$ python3 -q
>>> import numpy as np
>>> from numpy import linalg as LA
>>> np.set_printoptions(precision=2, suppress=True, linewidth=160, floatmode="fixed")
>>> rnd = lambda a: np.round(a, 2) + 0
>>> F = np.loadtxt("run1.csv", delimiter=",")
>>> print(F)
[[-2.00  0.00]
 [ 0.00 -2.00]]
>>> print(rnd(np.sort(LA.eigvals(F))))
[-2.00 -2.00]
>>> print(LA.matrix_rank(F - F[0, 0] * np.eye(2)))
0
>>> print(rnd(np.sort(LA.eigvals(F).real)))
[-2.00 -2.00]
>>> arr = np.load("w.npy")
>>> print(arr)
[[ 0  0 -1  0  0  0]
 [ 0 -3  3  0  0  0]
 [ 0  3  0 -1  0  0]
 [ 0  0  0  0  0  3]]
>>> M2 = np.array([[2, 2], [0, 1], [2, 0], [1, 0], [2, 1], [2, 0]])
>>> print(M2.T @ arr.T)
[[-2  6 -1  6]
 [ 0 -3  3  0]]
>>> print(np.einsum("ik,kj->ji", arr, M2))
[[-2  6 -1  6]
 [ 0 -3  3  0]]
>>> print(np.einsum("ij,ij->i", arr, arr))
[ 1 18 10  9]
>>> print(np.vstack([arr, M2.T]).shape)
(6, 6)
>>> print(LA.matrix_rank(arr @ M2))
2
>>> print(arr.sum(axis=1))
[-1  0  2  3]
>>> print(LA.matrix_rank(arr))
4
>>> print(rnd(LA.norm(arr)))
6.16
>>> print(rnd(LA.svd(arr, compute_uv=False)))
[4.91 3.00 2.19 0.28]
>>> rng = np.random.default_rng(430769)
>>> M2 = arr + rng.integers(-2, 3, (4, 3)) @ rng.integers(-2, 3, (3, 6))
>>> print(M2)
[[ 0 -2 -7 -5 -2  6]
 [-2 -2  4  1  0  0]
 [-2  3 -5 -4 -4  6]
 [-2 -1 -1 -2  2  5]]
>>> print(rnd(LA.svd(M2 - arr, compute_uv=False)))
[13.91  3.81  3.47  0.00]
>>> print(LA.matrix_rank(M2 - arr, tol=1e-8))
3
>>> f = np.array([2, 0])
>>> print(np.correlate(arr[2], arr[1], "full"))
[ 0  0  0  0  9 -9 -3  3  0  0  0]
>>> print(np.convolve(arr[2], f))
[ 0  6  0 -2  0  0  0]
>>> print(np.cross(arr[2, :3], arr[1, :3]))
[9 0 0]
>>> print(np.polyval(f, arr[2]))
[ 0  6  0 -2  0  0]
>>> def softmax(z):
...     e = np.exp(z - z.max(axis=-1, keepdims=True))
...     return e / e.sum(axis=-1, keepdims=True)
... 
>>> print(rnd(softmax(arr[3] + 3)))
[0.04 0.04 0.04 0.04 0.04 0.80]
>>> print(rnd(softmax(arr[3])))
[0.04 0.04 0.04 0.04 0.04 0.80]
>>> print(rnd(softmax(arr).sum(axis=1)))
[1.00 1.00 1.00 1.00]
>>> att = arr @ arr.T / np.sqrt(6)
>>> print(softmax(att).round(6).argmax(axis=1))
[0 1 2 3]
>>> print(rnd(softmax(att + np.triu(np.full(att.shape, -np.inf), 1))))
[[1.00 0.00 0.00 0.00]
 [0.00 1.00 0.00 0.00]
 [0.02 0.00 0.98 0.00]
 [0.02 0.02 0.02 0.93]]
>>> print(rnd(softmax(att)))
[[0.40 0.08 0.26 0.26]
 [0.00 1.00 0.00 0.00]
 [0.02 0.00 0.97 0.02]
 [0.02 0.02 0.02 0.93]]
>>> print(rnd(softmax(att)[3] @ arr))
[ 0.00  0.00  0.05 -0.02  0.00  2.79]
